% python3 -q
>>> import numpy as np
>>> np.set_printoptions(suppress=True, linewidth=120)
>>> mat = np.load("run12.npy")
>>> mat
array([[ 5,  8,  7,  1,  8],
       [ 2,  0,  1,  3,  6],
       [ 4,  1,  5,  7,  7],
       [ 1,  1,  7,  4,  4],
       [11,  8, 10, 10, 26]])
>>> x0 = np.array([-2, 1, 0, 0, 3])
>>> np.einsum("ij,j->i", mat, x0)
array([22, 14, 14, 11, 64])
>>> mat @ np.eye(5)[2]
array([ 7.,  1.,  5.,  7., 10.])
>>> mat @ np.ones(5)
array([29., 12., 24., 17., 65.])
>>> t = np.radians(60)
>>> r_ = np.eye(5)
>>> r_[0, 0] = r_[2, 2] = np.cos(t)
>>> r_[0, 2], r_[2, 0] = -np.sin(t), np.sin(t)
>>> r_.round(1)
array([[ 0.5,  0. , -0.9,  0. ,  0. ],
       [ 0. ,  1. ,  0. ,  0. ,  0. ],
       [ 0.9,  0. ,  0.5,  0. ,  0. ],
       [ 0. ,  0. ,  0. ,  1. ,  0. ],
       [ 0. ,  0. ,  0. ,  0. ,  1. ]])
>>> M2 = mat @ r_.T
>>> np.allclose(mat @ mat.T, M2 @ M2.T)
True
>>> np.round(np.abs(M2 - mat).max(axis=0), 1)
array([14.2,  0. ,  4.5,  0. ,  0. ])
>>> np.allclose(np.linalg.norm(mat, axis=1), np.linalg.norm(M2, axis=1))
True
>>> np.round(np.linalg.det(r_), 1), np.trace(r_)
(np.float64(1.0), np.float64(4.0))
>>> rng = np.random.default_rng(7920)
>>> z = rng.permutation(5)
>>> z
array([0, 1, 4, 3, 2])
>>> M2 = mat[z][:, z]
>>> np.round(np.sort(np.abs(np.linalg.eigvals(M2))), 1) + 0
array([ 0. ,  1. ,  4.3,  6.2, 37. ])
>>> W0 = np.load("arr.npy")
>>> W0
array([[ 1, -1, -1,  1, -1,  1,  1, -1],
       [ 1,  1, -1, -1, -1, -1,  1,  1],
       [ 1, -1,  1, -1,  1, -1,  1, -1]])
>>> x0 = np.array([-4, 8, 2, 5, 0, 8, 6, -2])
>>> np.einsum("ij,j->i", W0, x0)
array([  7,  -7, -15])
>>> np.linalg.norm(W0 @ x0) <= np.linalg.norm(W0, 2) * np.linalg.norm(x0) + 1e-9
np.True_
>>> x0 @ W0
Traceback (most recent call last):
  File "<python-input-28>", line 1, in <module>
    x0 @ W0
    ~~~^~~~
ValueError: matmul: Input operand 1 has a mismatch in its core dimension 0, with gufunc signature (n?,k),(k,m?)->(n?,m?) (size 3 is different from 8)
>>> W0 @ np.ones(8)
array([0., 0., 0.])
